% python3 -q
>>> import numpy as np
>>> np.set_printoptions(suppress=True, linewidth=140)
>>> F = np.loadtxt("out2.csv", delimiter=",")
>>> F
array([[0., 5., 0., 5., 0., 5.],
       [0., 4., 0., 4., 0., 4.],
       [5., 4., 5., 4., 5., 4.],
       [0., 5., 0., 5., 0., 5.],
       [0., 4., 0., 4., 0., 4.],
       [5., 4., 5., 4., 5., 4.]])
>>> np.linalg.lstsq(F[:-1].T, F[-1])[2]
np.int32(2)
>>> round(np.trace(np.linalg.pinv(F) @ F), 3)
np.float64(2.0)
>>> np.round(np.linalg.norm(F, "nuc"), 3)
np.float64(29.6)
>>> np.round(np.linalg.norm(F, 2), 3)
np.float64(19.992)
>>> F[4] @ F[5]
np.float64(48.0)
>>> np.linalg.norm(F, axis=1).argmax()
np.int64(2)
>>> np.round(np.linalg.norm(F) ** 2 / np.linalg.norm(F, 2) ** 2, 3)
np.float64(1.231)
>>> rk = np.linalg.matrix_rank(F)
>>> rk
np.int64(2)
>>> N = np.linalg.svd(F)[2][rk:].T
>>> N.shape
(6, 4)
>>> np.linalg.matrix_rank(F.T @ F), np.linalg.matrix_rank(F @ F.T)
(np.int64(2), np.int64(2))
>>> np.allclose(F @ N, 0)
True
>>> [int(np.linalg.matrix_rank(np.delete(F, i, axis=0))) for i in range(6)]
[2, 2, 2, 2, 2, 2]
>>> U, sig, Vt = np.linalg.svd(F)
>>> V = Vt[:(sig > 1e-8).sum()]
>>> rng = np.random.default_rng(67)
>>> x0 = F[0] + 2 * F[5] + rng.integers(2) * np.eye(6)[0]
>>> x0
array([11., 13., 10., 13., 10., 13.])
>>> np.linalg.matrix_rank(np.vstack([F, x0]))
np.int64(3)
>>> np.round(V.T @ V, 3) + 0
array([[0.333, 0.   , 0.333, 0.   , 0.333, 0.   ],
       [0.   , 0.333, 0.   , 0.333, 0.   , 0.333],
       [0.333, 0.   , 0.333, 0.   , 0.333, 0.   ],
       [0.   , 0.333, 0.   , 0.333, 0.   , 0.333],
       [0.333, 0.   , 0.333, 0.   , 0.333, 0.   ],
       [0.   , 0.333, 0.   , 0.333, 0.   , 0.333]])
>>> W1 = np.array([[2, 0, 0, 2, 2],
...     [0, 2, 0, 0, 2],
...     [0, 1, 0, 1, 0],
...     [2, 1, 0, 0, 2],
...     [2, 0, 0, 1, 2],
...     [0, 0, 1, 2, 1]])
>>> beta = np.array([1, 0, -1, -3, -3])
>>> H = np.maximum(F @ W1 + beta, 0)
>>> (H > 0).mean(axis=0)
array([1., 1., 1., 1., 1.])
>>> cent = np.array([[2, 1], [2, 2], [0, 2], [0, 2], [2, 1]])
>>> (H @ cent).round(6).argmax(axis=1)
array([0, 0, 0, 0, 0, 0])
>>> W1 @ cent
array([[ 8,  8],
       [ 8,  6],
       [ 2,  4],
       [10,  6],
       [ 8,  6],
       [ 2,  7]])
>>> H @ cent
array([[ 96.,  85.],
       [ 76.,  66.],
       [166., 156.],
       [ 96.,  85.],
       [ 76.,  66.],
       [166., 156.]])
>>> J = np.load("run6.npy")
>>> J
array([[ 1,  2,  1,  1,  0, -1],
       [ 2,  4,  2,  2,  0, -2],
       [ 1,  2,  5, -1,  2, -5],
       [ 1,  2, -1,  2, -1,  1],
       [ 0,  0,  2, -1,  1, -2],
       [-1, -2, -5,  1, -2,  5]])
>>> [round(float(x), 3) for x in np.linalg.svd(J, compute_uv=False)[:3]]
[12.162, 5.838, 0.0]
>>> np.linalg.cond(J) > 100
np.True_
>>> np.argsort(-np.linalg.norm(J, axis=0).round(6), kind="stable")[:3]
array([2, 5, 1])
>>> def softmax(z):
...     e = np.exp(z - z.max(axis=-1, keepdims=True))
...     return e / e.sum(axis=-1, keepdims=True)
... 
>>> np.round(softmax(F[0] + -3), 3)
array([0.002, 0.331, 0.002, 0.331, 0.002, 0.331])
>>> att = F @ F.T / np.sqrt(6)
>>> np.round(softmax(att + np.triu(np.full(att.shape, -np.inf), 1)), 3) + 0
array([[1.   , 0.   , 0.   , 0.   , 0.   , 0.   ],
       [0.993, 0.007, 0.   , 0.   , 0.   , 0.   ],
       [0.   , 0.   , 1.   , 0.   , 0.   , 0.   ],
       [0.499, 0.001, 0.001, 0.499, 0.   , 0.   ],
       [0.494, 0.004, 0.004, 0.494, 0.004, 0.   ],
       [0.   , 0.   , 0.5  , 0.   , 0.   , 0.5  ]])
>>> softmax(att).round(6).argmax(axis=1)
array([0, 0, 2, 0, 0, 2])
>>> np.round(softmax(att), 3) + 0
array([[0.498, 0.001, 0.001, 0.498, 0.001, 0.001],
       [0.493, 0.004, 0.004, 0.493, 0.004, 0.004],
       [0.   , 0.   , 0.5  , 0.   , 0.   , 0.5  ],
       [0.498, 0.001, 0.001, 0.498, 0.001, 0.001],
       [0.493, 0.004, 0.004, 0.493, 0.004, 0.004],
       [0.   , 0.   , 0.5  , 0.   , 0.   , 0.5  ]])
>>> U, sig, Vt = np.linalg.svd(J)
>>> V = Vt[:(sig > 1e-8).sum()]
>>> x0 = J[0] + -1 * J[3] + rng.integers(2) * np.eye(6)[3]
>>> x0
array([ 0.,  0.,  2., -1.,  1., -2.])
>>> np.round(np.diag(V.T @ V), 3)
array([0.141, 0.563, 0.423, 0.338, 0.113, 0.423])
>>> np.round(V.T @ V, 3)
array([[ 0.141,  0.282,  0.056,  0.183, -0.042, -0.056],
       [ 0.282,  0.563,  0.113,  0.366, -0.085, -0.113],
       [ 0.056,  0.113,  0.423, -0.127,  0.183, -0.423],
       [ 0.183,  0.366, -0.127,  0.338, -0.155,  0.127],
       [-0.042, -0.085,  0.183, -0.155,  0.113, -0.183],
       [-0.056, -0.113, -0.423,  0.127, -0.183,  0.423]])
>>> np.round(np.linalg.norm(x0 - V.T @ V @ x0), 3)
np.float64(0.0)
>>> np.linalg.matrix_rank(np.vstack([J, x0]))
np.int64(2)
>>> rk = np.linalg.matrix_rank(J)
>>> rk
np.int64(2)
>>> N = np.linalg.svd(J)[2][rk:].T
>>> [int(np.linalg.matrix_rank(J[:, :j + 1])) for j in range(6)]
[1, 1, 2, 2, 2, 2]
>>> np.allclose(J @ N, 0)
True
>>> [int(np.linalg.matrix_rank(np.delete(J, i, axis=0))) for i in range(6)]
[2, 2, 2, 2, 2, 2]
>>> [int(np.linalg.matrix_rank(J[:i])) for i in range(1, len(J) + 1)]
[1, 1, 2, 2, 2, 2]
>>> N.shape
(6, 4)
>>> np.round(N @ N.T, 3)
array([[ 0.859, -0.282, -0.056, -0.183,  0.042,  0.056],
       [-0.282,  0.437, -0.113, -0.366,  0.085,  0.113],
       [-0.056, -0.113,  0.577,  0.127, -0.183,  0.423],
       [-0.183, -0.366,  0.127,  0.662,  0.155, -0.127],
       [ 0.042,  0.085, -0.183,  0.155,  0.887,  0.183],
       [ 0.056,  0.113,  0.423, -0.127,  0.183,  0.577]])
>>> np.linalg.matrix_rank(J.T @ J), np.linalg.matrix_rank(J @ J.T)
(np.int64(2), np.int64(2))
>>> K = np.load("arr.npy")
>>> K.round(3)
array([[ 0.113, -0.072,  0.048, -0.162, -0.101, -0.084, -0.06 , -0.214],
       [-0.072,  0.388,  0.049,  0.23 ,  0.017,  0.377, -0.151, -0.108],
       [ 0.048,  0.049,  0.8  , -0.186,  0.117,  0.172,  0.263, -0.091],
       [-0.162,  0.23 , -0.186,  0.711,  0.105,  0.001,  0.262, -0.11 ],
       [-0.101,  0.017,  0.117,  0.105,  0.135,  0.054,  0.162,  0.229],
       [-0.084,  0.377,  0.172,  0.001,  0.054,  0.504, -0.241,  0.102],
       [-0.06 , -0.151,  0.263,  0.262,  0.162, -0.241,  0.52 ,  0.031],
       [-0.214, -0.108, -0.091, -0.11 ,  0.229,  0.102,  0.031,  0.829]])
>>> U, sig, Vt = np.linalg.svd(K)
>>> V = Vt[:(sig > 1e-8).sum()]
>>> x0 = K[0] + -3 * K[7] + rng.integers(2) * np.eye(8)[2]
>>> x0.round(3)
array([ 0.755,  0.253,  1.322,  0.166, -0.789, -0.39 , -0.154, -2.701])
>>> np.allclose(V.T @ V @ x0, x0)
False
>>> x0 = np.array([5, 6, 8, -6, -4, -4, -4, 6])
>>> np.round(np.trace(K), 3)
np.float64(4.0)
>>> np.round(K @ K @ x0, 3)
array([ 1.187, -0.65 ,  5.287, -7.313, -0.127,  2.556, -2.25 ,  1.729])
>>> np.round((x0 - K @ x0) @ (K @ x0), 3)
np.float64(0.0)
>>> np.round(K @ x0, 3)
array([ 1.187, -0.65 ,  5.287, -7.313, -0.127,  2.556, -2.25 ,  1.729])
>>> E = np.load("m.npy")
>>> E
array([[-18., -15.,  -8.,  -5.],
       [ 28.,  24.,  12.,   8.],
       [ 12.,   9.,   6.,   3.],
       [-32., -27., -14.,  -9.]])
>>> rk = np.linalg.matrix_rank(E)
>>> rk
np.int64(2)
>>> N = np.linalg.svd(E)[2][rk:].T
>>> [int(np.linalg.matrix_rank(E[:i])) for i in range(1, len(E) + 1)]
[1, 2, 2, 2]
>>> np.round(E @ N, 3) + 0
array([[0., 0.],
       [0., 0.],
       [0., 0.],
       [0., 0.]])
>>> [int(np.linalg.matrix_rank(E[:, :j + 1])) for j in range(4)]
[1, 2, 2, 2]
>>> np.unique(E.round(6), axis=0).shape
(4, 4)
>>> np.allclose(E[:-1].T @ np.linalg.lstsq(E[:-1].T, E[-1])[0], E[-1])
True
>>> hat = np.triu(np.array([[2, 0, 0, 0], [2, 2, 2, 2], [2, 2, 0, 1], [2, 1, 1, 0]]), 1) + np.eye(4)
>>> A2 = hat @ E @ np.linalg.inv(hat)
>>> np.linalg.matrix_rank(A2)
np.int64(2)
>>> labels = rng.permutation(4)
>>> labels
array([2, 1, 3, 0])
>>> A2 = E[labels][:, labels]
>>> round(np.linalg.det(A2), 3), round(np.linalg.det(E[labels]), 3)
(np.float64(-0.0), np.float64(-0.0))
>>> np.diag(A2)
array([  6.,  24.,  -9., -18.])
>>> A2
array([[  6.,   9.,   3.,  12.],
       [ 12.,  24.,   8.,  28.],
       [-14., -27.,  -9., -32.],
       [ -8., -15.,  -5., -18.]])
>>> np.round(np.sort(np.abs(np.linalg.eigvals(A2))), 3) + 0
array([0., 0., 1., 2.])
>>> U, sig, Vt = np.linalg.svd(E)
>>> np.argmax(sig[:-1] / (sig[1:] + 1e-6)) + 1
np.int64(2)
>>> A2 = U[:, :2] @ np.diag(sig[:2]) @ Vt[:2]
>>> np.linalg.matrix_rank(A2)
np.int64(2)
>>> feats = np.array([[2, 0, 0, 0, 0, 0],
...     [0, 0, 0, 2, 0, 0],
...     [0, 0, 0, 0, 0, 0],
...     [0, 0, 0, 0, 0, 0],
...     [0, 0, 1, 0, 0, 0],
...     [0, 0, 0, 0, 0, 3]])
>>> u = np.array([1, 2, 1])
>>> np.correlate(J[2], J[1], "full")
array([ -2,  -4,  -8,   8,  14,  28,  26,   0,  -4, -16, -10])
>>> np.convolve(J[2], u)
array([ 1,  4, 10, 11,  5, -2, -8, -5])
>>> np.polyval(u, J[2])
array([ 4,  9, 36,  0,  9, 16])
>>> U, sig, Vt = np.linalg.svd(feats)
>>> sig
array([ 3.,  2.,  2.,  1.,  0., -0.])
>>> np.argmax(sig[:-1] / (sig[1:] + 1e-6)) + 1
np.int64(4)
>>> A2 = U[:, :4] @ np.diag(sig[:4]) @ Vt[:4]
>>> round(float(np.linalg.norm(feats - A2) / np.linalg.norm(feats)), 3)
0.0
>>> A2
array([[2., 0., 0., 0., 0., 0.],
       [0., 0., 0., 2., 0., 0.],
       [0., 0., 0., 0., 0., 0.],
       [0., 0., 0., 0., 0., 0.],
       [0., 0., 1., 0., 0., 0.],
       [0., 0., 0., 0., 0., 3.]])
>>> np.linalg.matrix_rank(feats, rtol=0.05)
np.int64(4)
>>> labels = rng.permutation(6)
>>> labels
array([4, 0, 2, 1, 5, 3])
>>> A2 = feats[labels][:, labels]
>>> np.diag(A2)
array([0, 2, 0, 0, 3, 0])
>>> np.trace(A2)
np.int64(5)
>>> round(np.linalg.det(A2), 3), round(np.linalg.det(feats[labels]), 3)
(np.float64(0.0), np.float64(0.0))
>>> A2
array([[0, 0, 1, 0, 0, 0],
       [0, 2, 0, 0, 0, 0],
       [0, 0, 0, 0, 0, 0],
       [0, 0, 0, 0, 0, 2],
       [0, 0, 0, 0, 3, 0],
       [0, 0, 0, 0, 0, 0]])
>>> np.round(np.linalg.det(A2), 3)
np.float64(0.0)
>>> np.round(np.sort(np.linalg.eigvals(A2).real), 3)
array([0., 0., 0., 0., 2., 3.])
>>> A2 @ A2
array([[0, 0, 0, 0, 0, 0],
       [0, 4, 0, 0, 0, 0],
       [0, 0, 0, 0, 0, 0],
       [0, 0, 0, 0, 0, 0],
       [0, 0, 0, 0, 9, 0],
       [0, 0, 0, 0, 0, 0]])
>>> data = np.loadtxt("mat.csv", delimiter=",")
>>> data.round(3)
array([[-1.561,  0.82 , -0.943],
       [-0.976, -1.743,  0.1  ],
       [-0.781,  0.538,  1.761]])
>>> Q, R = np.linalg.qr(data)
>>> round(float(abs(R[0, 0])), 3), round(float(np.linalg.norm(data[:, 0])), 3)
(2.0, 2.0)
>>> np.round(Q.T @ Q, 3) + 0
array([[1., 0., 0.],
       [0., 1., 0.],
       [0., 0., 1.]])
>>> np.allclose(R.T @ R, data.T @ data)
True
>>> Q.round(3)
array([[-0.781,  0.41 , -0.472],
       [-0.488, -0.871,  0.05 ],
       [-0.39 ,  0.269,  0.88 ]])
>>> np.round(Q @ R, 3)
array([[-1.561,  0.82 , -0.943],
       [-0.976, -1.743,  0.1  ],
       [-0.781,  0.538,  1.761]])
>>> A2 = np.array([[1, 0, 2], [1, 2, 1], [2, 1, 2]])
>>> np.vstack([data, A2.T]).shape
(6, 3)
>>> np.round(np.einsum("ik,kj->ij", data, A2), 3)
array([[-2.627,  0.697, -4.189],
       [-2.518, -3.386, -3.494],
       [ 3.279,  2.838,  2.499]])
>>> np.round(A2.T @ data.T, 3)
array([[-2.627, -2.518,  3.279],
       [ 0.697, -3.386,  2.838],
       [-4.189, -3.494,  2.499]])
>>> np.round(data @ A2, 3)
array([[-2.627,  0.697, -4.189],
       [-2.518, -3.386, -3.494],
       [ 3.279,  2.838,  2.499]])
>>> np.round(np.einsum("ij->j", data), 3)
array([-3.318, -0.384,  0.918])
>>> np.round(np.einsum("ik,kj->ji", data, A2), 3)
array([[-2.627, -2.518,  3.279],
       [ 0.697, -3.386,  2.838],
       [-4.189, -3.494,  2.499]])
>>> np.round(np.linalg.norm(data, axis=0), 3)
array([2., 2., 2.])
>>> np.round(np.linalg.pinv(data), 3)
array([[-0.39 , -0.244, -0.195],
       [ 0.205, -0.436,  0.135],
       [-0.236,  0.025,  0.44 ]])
>>> round(data[:, 2] @ data[:, 1], 3)
np.float64(0.0)
>>> arr = np.array([[2, 5, 10, -19, 19, -22, -7, -9],
...     [-8, 0, 0, -4, 4, -12, -12, -4],
...     [6, 5, 10, -17, 17, -16, -1, -7],
...     [6, 4, 8, -13, 13, -11, 1, -5]])
>>> U, sig, Vt = np.linalg.svd(arr)
>>> sig.round(3) + 0
array([56.509, 17.826,  0.   ,  0.   ])
>>> np.argmax(sig[:-1] / (sig[1:] + 1e-6)) + 1
np.int64(2)
>>> A2 = U[:, :2] @ np.diag(sig[:2]) @ Vt[:2]
>>> round(float(np.linalg.norm(arr - A2) / np.linalg.norm(arr)), 3)
0.0
>>> A2.round(3) + 0
array([[  2.,   5.,  10., -19.,  19., -22.,  -7.,  -9.],
       [ -8.,   0.,   0.,  -4.,   4., -12., -12.,  -4.],
       [  6.,   5.,  10., -17.,  17., -16.,  -1.,  -7.],
       [  6.,   4.,   8., -13.,  13., -11.,   1.,  -5.]])
>>> round(np.abs(arr - A2).max(), 3)
np.float64(0.0)
